$ python -q
>>> import numpy as np
>>> np.set_printoptions(suppress=True, linewidth=120)
>>> feats = np.vander(np.arange(4) - 2, 4, increasing=True)
>>> feats
array([[ 1, -2,  4, -8],
       [ 1, -1,  1, -1],
       [ 1,  0,  0,  0],
       [ 1,  1,  1,  1]])
>>> q, V = np.linalg.qr(feats[:, :2])[0], np.linalg.qr(feats[:, 2:])[0]
>>> sv = np.linalg.svd(q.T @ V, compute_uv=False)
>>> sv.round(4)
array([0.9274, 0.8284])
>>> print(np.round(np.linalg.norm(q @ q.T - V @ V.T, 2), 4))
0.5601
>>> print((sv > 0.9).sum())
1
>>> u = np.array([2, 2]) + 0.5
>>> A = np.outer(u, u) / (u @ u)
>>> A
array([[0.5, 0.5],
       [0.5, 0.5]])
>>> C2 = feats.T @ feats
>>> np.allclose(C2, C2.T)
True
>>> (feats @ feats.T).shape
(4, 4)
>>> print(C2)
[[  4  -2   6  -8]
 [ -2   6  -8  18]
 [  6  -8  18 -32]
 [ -8  18 -32  66]]
>>> np.round(np.linalg.det(A), 4)
np.float64(0.0)
>>> print(A @ A)
[[0.5 0.5]
 [0.5 0.5]]
>>> print(np.round(np.sort(np.abs(np.linalg.eigvals(A))), 4) + 0)
[0. 1.]
>>> print((A - A.T) / 2)
[[0. 0.]
 [0. 0.]]
>>> print(round(np.trace(np.linalg.pinv(A) @ A), 4))
1.0
>>> np.abs(np.diag(np.linalg.qr(A)[1])) > 1e-9
array([ True, False])
>>> print(np.linalg.lstsq(A[:-1].T, A[-1])[2])
1
>>> proj = np.triu(np.array([[8, 9, -2, -2], [-7, -9, -2, -1], [4, 1, 2, -1], [-3, 7, -2, -3]]), 1) + np.eye(4)
>>> A2 = proj @ feats @ np.linalg.inv(proj)
>>> np.round(np.linalg.det(A2), 4)
np.float64(12.0)
>>> np.trace(A2), np.trace(feats)
(np.float64(1.0), np.int64(1))
>>> proj @ feats - feats @ proj
array([[  5., -20.,   5.,  -7.],
       [ -3., -10.,  -1.,   1.],
       [ -1., -10.,   1.,   1.],
       [  0.,  -9.,   4.,   4.]])
>>> np.linalg.matrix_rank(A2)
np.int64(4)
>>> print(A2)
[[   6.  -67. -111. -185.]
 [  -2.   16.   28.   38.]
 [   0.   -1.   -3.   -5.]
 [   1.   -8.  -13.  -18.]]
>>> np.round(np.poly(A2), 4)
array([ 1., -1.,  6., 22., 12.])
